% ipython --no-banner

In [1]: import numpy as np

In [2]: np.set_printoptions(precision=2, suppress=True, linewidth=200, legacy="1.25")

In [3]: def rnd(a):
   ...:     return np.round(a, 2) + 0
   ...: 

In [4]: W0 = np.load("a.npy")

In [5]: W0
Out[5]: 
array([[  2,  -1,   3,   2,   3,  -2,   3,  -1,  -2,  -3],
       [  0,  -3,   1,   4,   3,  -5,   3,   2,  -2,  -1],
       [ -3,  -1,  -1,   2,   1,  -5,   4,   3,  -5,  -3],
       [ -2,  -4,  -1,   1,   2,  -4,   7,   4,  -8,   0],
       [ -5,  -1,  -1,   1,  -1,  -7,   6,   6,  -8,  -1],
       [ -4,   1,   1,   3,  -1,  -7,   4,   4, -10,  -2],
       [ -3,   4,   4,   2,   0,  -7,   1,   1,  -9,  -5],
       [ -4,   6,   4,   3,   2,  -6,   3,  -1, -12,  -2],
       [ -1,   5,   4,   1,   3,  -3,   0,   0, -10,   0],
       [  1,   3,   6,   0,   2,   0,   3,   0, -11,   2],
       [ -2,   3,   8,   2,   0,   1,   5,   0, -14,   2],
       [ -5,   3,   9,   0,  -1,   2,   8,   3, -12,   1],
       [ -7,   2,  10,   1,  -4,   4,   5,   2, -10,   2],
       [ -4,   1,   7,   4,  -5,   3,   4,   5,  -9,   0],
       [ -3,   1,   5,   6,  -7,   1,   5,   7, -10,  -2],
       [ -2,   1,   2,   3,  -4,   1,   8,   7,  -9,  -4],
       [ -5,   0,   2,   0,  -1,   4,   6,  10, -12,  -5],
       [ -8,  -2,   4,   3,  -4,   5,   5,   9, -11,  -8],
       [-11,  -4,   5,   5,  -1,   8,   7,   9, -14, -11],
       [-14,  -1,   7,   5,  -2,   6,   6,  10, -16, -13],
       [-13,   1,   6,   7,  -4,   9,   6,  11, -17, -15],
       [-12,   0,   7,   7,  -3,  11,   7,  10, -15, -18],
       [-11,   1,   8,   6,  -3,  10,   9,   9, -17, -21],
       [-12,  -2,   6,   9,  -6,  10,   6,  10, -14, -19]])

In [6]: Ac = W0 - W0.mean(axis=0)

In [7]: left, s, Vt = np.linalg.svd(Ac, full_matrices=False)

In [8]: np.abs(left[:, 0]).argmax()
Out[8]: 22

In [9]: np.abs(Vt[0]).argmax()
Out[9]: 9

In [10]: np.linalg.matrix_rank(Ac)
Out[10]: 10

In [11]: np.searchsorted(np.cumsum(s ** 2) / (s ** 2).sum(), 0.9) + 1
Out[11]: 4

In [12]: rnd(np.abs(Vt[-1]))
Out[12]: array([0.17, 0.04, 0.57, 0.2 , 0.38, 0.28, 0.05, 0.61, 0.11, 0.02])

In [13]: rnd(Vt[0] * np.sign(Vt[0, np.abs(Vt[0]).argmax()]))
Out[13]: array([ 0.39,  0.07, -0.13, -0.17,  0.17, -0.48, -0.12, -0.32,  0.28,  0.59])

In [14]: (np.sign(left[:, 0]) == np.sign(left[0, 0])).astype(int)
Out[14]: array([1, 1, 1, 1, 1, 1, 1, 1, 1, 1, 1, 1, 1, 1, 1, 1, 0, 0, 0, 0, 0, 0, 0, 0])

In [15]: O, _ = np.linalg.qr(np.array([[0.2, 0.2, -0.3, -0.4, 0.6, 0.2, -0.4, -0.6, -0.8, -0.8],
    ...:     [1.0, -0.5, 1.1, -1.4, -1.2, 0.2, 1.0, 0.3, 0.3, -1.4],
    ...:     [0.8, 1.0, 1.4, 1.2, -1.1, 0.5, 0.8, 0.6, -0.2, -0.5],
    ...:     [-2.0, -0.2, 0.3, 0.5, 0.0, -0.4, 0.8, 1.4, 0.9, 0.1],
    ...:     [0.0, -1.0, 1.1, 1.0, -1.2, 0.7, -0.9, -0.2, -0.4, 0.5],
    ...:     [0.5, 0.4, 0.6, -0.1, -0.2, 0.9, -0.1, -0.4, 0.5, -1.1],
    ...:     [1.5, -0.7, 0.2, 0.8, -0.2, 0.1, 0.1, -0.1, 0.1, 0.2],
    ...:     [-0.1, -0.1, -0.9, -0.9, 0.1, 0.2, 0.9, -1.6, -1.3, 1.8],
    ...:     [1.5, -1.2, -0.4, 0.0, 0.7, 0.7, 1.3, 1.3, 0.4, 0.5],
    ...:     [-0.2, -0.2, 1.0, 1.5, -1.1, -0.6, 0.7, 0.7, 1.1, 1.7]]))

In [16]: arr = 4 * O

In [17]: rnd(arr)
Out[17]: 
array([[-0.25,  0.46,  0.54,  0.27,  1.32, -0.15, -0.56, -2.51,  2.22,  1.43],
       [-1.24, -0.63, -1.53,  3.17, -0.29,  1.1 ,  0.5 , -0.11,  0.32, -0.15],
       [-0.99,  2.25, -1.84, -0.95, -0.16, -0.77,  1.46,  0.75,  1.5 , -0.39],
       [ 2.47, -1.09, -0.97,  0.02,  1.38, -0.09,  1.77, -0.72,  0.45, -1.42],
       [ 0.  , -1.97, -1.83, -0.39, -0.69, -2.16, -1.63,  0.25,  0.82,  0.34],
       [-0.62,  0.96, -0.76,  0.56,  1.2 , -1.89,  0.02, -1.45, -2.58, -0.07],
       [-1.85, -0.85, -0.05, -1.37, -0.31,  0.87, -0.35, -1.65,  0.05, -2.5 ],
       [ 0.12, -0.23,  1.35,  0.63, -2.58, -1.6 ,  1.75, -1.17,  0.26, -0.08],
       [-1.85, -1.84,  0.81, -0.58,  1.54, -0.57,  1.89,  0.94, -0.01,  1.02],
       [ 0.25, -0.46, -1.62, -1.38, -1.09,  1.52,  0.88, -1.21, -1.05,  2.08]])

In [18]: vec = np.array([-3, -3, -3, -3, -1, 0, -1, 0, 1, 0])

In [19]: rhs = arr @ vec

In [20]: c, lr = np.zeros(10), 1 / np.linalg.norm(arr, 2) ** 2

In [21]: for i in range(20):
    ...:     c -= lr * arr.T @ (arr @ c - rhs)
    ...:     if i % 5 == 0: print(i, round(np.linalg.norm(arr @ c - rhs), 2))
    ...: 
0 0.0
5 0.0
10 0.0
15 0.0

In [22]: rnd(c)
Out[22]: array([-3., -3., -3., -3., -1.,  0., -1.,  0.,  1.,  0.])
